% ipython --no-banner

In [1]: import numpy as np

In [2]: np.set_printoptions(precision=1, suppress=True, linewidth=160, floatmode="fixed")

In [3]: E = np.load("case6.npy")

In [4]: print(E)
[[ 2.3  3.0  2.0 -3.0 -3.0  3.0  2.0  1.0 -2.0  3.0 -2.0]
 [ 1.0  2.3  3.0  1.0  3.0  3.0  3.0  1.0  1.0  0.0 -2.0]
 [ 0.0 -1.0 -1.7  1.0  2.0  0.0 -1.0  3.0  2.0 -2.0  0.0]
 [ 0.0 -3.0  3.0 -2.7  2.0  2.0  2.0 -2.0 -1.0  2.0  0.0]
 [ 0.0  2.0 -3.0 -2.0 -2.7 -3.0  3.0  3.0  1.0 -3.0 -2.0]
 [-2.0  1.0 -2.0 -1.0  3.0  0.3  3.0  3.0  2.0  2.0 -1.0]
 [ 1.0  1.0 -2.0 -2.0  3.0 -3.0 -0.7  1.0 -3.0 -2.0 -1.0]
 [ 3.0  2.0 -2.0  1.0 -3.0  2.0  2.0  2.3  0.0 -1.0 -2.0]
 [ 0.0  2.0 -1.0 -2.0  0.0 -2.0  0.0  2.0 -0.7 -3.0  0.0]
 [-3.0  2.0  0.0 -2.0 -2.0  1.0  1.0 -3.0  0.0  2.3  1.0]
 [ 2.0  3.0  2.0 -3.0 -3.0  3.0  2.0  1.0 -2.0  3.0 -1.7]]

In [5]: vec = np.array([2, 0, 1, 1, 0, 2, 0, 2, 2, 0, 0])

In [6]: print(E @ np.eye(11)[1])
[ 3.0  2.3 -1.0 -3.0  2.0  1.0  1.0  2.0  2.0  2.0  3.0]

In [7]: feats = np.load("data.npy")

In [8]: print(feats)
[[-11  -5 -10  -9 -11]
 [ -5   1  -4  -3  -5]
 [-11  -5 -10  -9 -11]
 [ -1   5   0   1  -1]
 [ -1   5   0   1  -1]
 [  0   6   1   2   0]
 [-11  -5 -10  -9 -11]
 [ -7  -1  -6  -5  -7]]

In [9]: # rows and columns are dependent

In [10]: print(np.abs(np.diag(np.linalg.qr(feats)[1])) > 1e-9)
[ True  True False False False]

In [11]: f, r1 = feats[6], feats[3]

In [12]: print(f @ f)
448

In [13]: p = (f @ r1) / (f @ f) * f

In [14]: print(np.round(np.linalg.norm(f + r1) ** 2 + np.linalg.norm(f - r1) ** 2, 1))
952.0

In [15]: print(np.round((r1 - p) @ f, 1))
-0.0

In [16]: t3 = np.stack([feats, 3 * feats, feats[::-1]])

In [17]: print(np.linalg.matrix_rank(t3.reshape(3, -1)))
2

In [18]: print(np.linalg.norm(t3, axis=(1, 2)))
[ 41.0 122.9  41.0]

In [19]: print(np.einsum("bij,cij->bc", t3, t3))
[[ 1677  5031   812]
 [ 5031 15093  2436]
 [  812  2436  1677]]

In [20]: Uu, sigma, Vh = np.linalg.svd(feats)

In [21]: evecs = Vh[:(sigma > 1e-8).sum()]

In [22]: rng = np.random.default_rng(809)

In [23]: vec = feats[4] + -1 * feats[3] + rng.integers(2) * np.eye(5)[3]

In [24]: print(vec)
[0.0 0.0 0.0 0.0 0.0]

In [25]: print(np.allclose(evecs.T @ evecs @ vec, vec))
True

In [26]: print(np.diag(evecs.T @ evecs))
[0.3 0.9 0.2 0.2 0.3]

In [27]: print(np.linalg.matrix_rank(np.vstack([feats, vec])))
2

In [28]: print(round(np.linalg.norm(vec - evecs.T @ evecs @ vec), 1))
0.0

In [29]: print(np.diff(feats, axis=0))
[[  6   6   6   6   6]
 [ -6  -6  -6  -6  -6]
 [ 10  10  10  10  10]
 [  0   0   0   0   0]
 [  1   1   1   1   1]
 [-11 -11 -11 -11 -11]
 [  4   4   4   4   4]]

In [30]: print(np.abs(feats).max())
11

In [31]: print(feats - feats[0])
[[ 0  0  0  0  0]
 [ 6  6  6  6  6]
 [ 0  0  0  0  0]
 [10 10 10 10 10]
 [10 10 10 10 10]
 [11 11 11 11 11]
 [ 0  0  0  0  0]
 [ 4  4  4  4  4]]

In [32]: print(feats.mean(axis=0))
[-5.9  0.1 -4.9 -3.9 -5.9]

In [33]: print(feats.sum(axis=0))
[-47   1 -39 -31 -47]

In [34]: print(np.count_nonzero(feats))
36

In [35]: print(feats.shape)
(8, 5)

In [36]: print(np.linalg.matrix_rank(feats))
2

In [37]: np.linalg.rank(feats)
Traceback (most recent call last):
  Cell In[37], line 1
    np.linalg.rank(feats)
AttributeError: module 'numpy.linalg' has no attribute 'rank'
